>>> import numpy as np
>>> np.set_printoptions(precision=2, suppress=True, linewidth=140, sign=" ")
>>> data = np.load("case14.npy")
>>> data
array([[-16.9 ,  21.87,  26.22,  10.54,  -7.77],
       [ 17.41, -12.36,  -9.26,  20.38, -13.79],
       [ 12.89,  13.9 ,   7.94,  -1.81,  32.01],
       [ 26.9 ,   6.  , -17.29, -25.71,  25.52],
       [ -9.9 ,   2.81,  -4.57,  -1.51, -30.85],
       [  7.47,  22.78,  -4.42,   3.4 , -11.49],
       [-12.52,  -6.55,  13.36,  14.21, -15.07],
       [  5.96,  17.64,  17.19,  16.98,   4.36],
       [  9.71,  12.17, -13.89,  -2.4 ,  15.5 ],
       [ -4.54,   0.81, -14.47,   5.01, -11.01],
       [-22.31,   5.31,  -9.63,  42.84,   0.26],
       [ 34.28, -18.25,  -5.77,  26.67,   6.  ],
       [-14.02,  14.59, -10.57, -16.9 ,   2.43],
       [ 14.18, -10.7 ,  -2.39,   9.36,  -8.12],
       [  1.7 , -12.15,  31.16,  -2.07, -15.48],
       [ 13.72,  -4.21,  14.95, -22.9 , -16.34],
       [ 13.82,  13.23,  19.88,  37.53, -13.3 ],
       [ -4.34,  21.96,  11.44,   2.35,  -8.03],
       [-10.13, -25.03, -22.12,  15.43,  -5.27],
       [-12.51, -16.49,  -0.63,  19.65, -23.84],
       [ 46.79, -24.39, -19.33, -10.16,  29.97],
       [-15.13,  -2.26, -29.34,   9.5 , -46.36],
       [  7.1 ,  15.7 ,   0.52,  15.89, -12.91],
       [ 20.46,  -4.1 ,  -9.11,  11.8 ,  -4.67],
       [ 12.78,  -9.29,  34.08,  17.08,   2.08]])
>>> G = np.cov(data, rowvar=False)
>>> np.corrcoef(data.T)
array([[ 1.  , -0.29, -0.07, -0.22,  0.57],
       [-0.29,  1.  ,  0.24, -0.09,  0.05],
       [-0.07,  0.24,  1.  ,  0.14, -0.05],
       [-0.22, -0.09,  0.14,  1.  , -0.27],
       [ 0.57,  0.05, -0.05, -0.27,  1.  ]])
>>> round(np.corrcoef(data[:, 0], data[:, 3])[0, 1], 2)
np.float64(-0.22)
>>> dist = np.linalg.norm(data[:, None] - data[None], axis=-1)
>>> np.linalg.matrix_rank(dist ** 2)
np.int64(7)
>>> dist.mean(axis=1).argmax()
np.int64(20)
>>> np.flatnonzero(dist[24] < dist.mean() / 2)
array([ 24])
>>> dist.shape
(25, 25)
>>> dist[24].round(6).argsort(kind="stable")[:4]
array([ 24,  14,   7,  16])
>>> (dist + 1e9 * np.eye(25)).round(6).argmin(axis=1)
array([ 17,  13,   8,   8,   9,  22,  19,  17,   2,   4,  19,  23,   9,  23,  24,  14,   7,   5,   9,   6,   3,   4,   5,  13,  14])
>>> dist[:5, :5]
array([[  0.  ,  61.16,  54.96,  80.53,  45.15],
       [ 61.16,   0.  ,  59.97,  64.51,  42.05],
       [ 54.96,  59.97,   0.  ,  38.84,  68.92],
       [ 80.53,  64.51,  38.84,   0.  ,  72.73],
       [ 45.15,  42.05,  68.92,  72.73,   0.  ]])
>>> np.unravel_index(dist.round(6).argmax(), dist.shape)
(np.int64(20), np.int64(21))
>>> cen = data - data.mean(axis=0)
>>> evecs = np.linalg.svd(cen)[2][:3]
>>> B = cen - cen @ evecs.T @ evecs
>>> np.diag(evecs.T @ evecs)
array([ 0.54,  0.5 ,  0.79,  0.67,  0.51])
>>> round(float(np.linalg.norm(B) / np.linalg.norm(cen)), 2)
0.44
>>> np.round(np.cov(cen @ evecs.T, rowvar=False), 2) + 0
array([[ 533.88,    0.  ,    0.  ],
       [   0.  ,  321.6 ,    0.  ],
       [   0.  ,    0.  ,  266.86]])
>>> B.std(axis=0)
array([ 6.7 ,  8.02,  5.89,  7.57,  8.  ])
>>> (cen @ evecs.T).std(axis=0)
array([ 22.64,  17.57,  16.01])
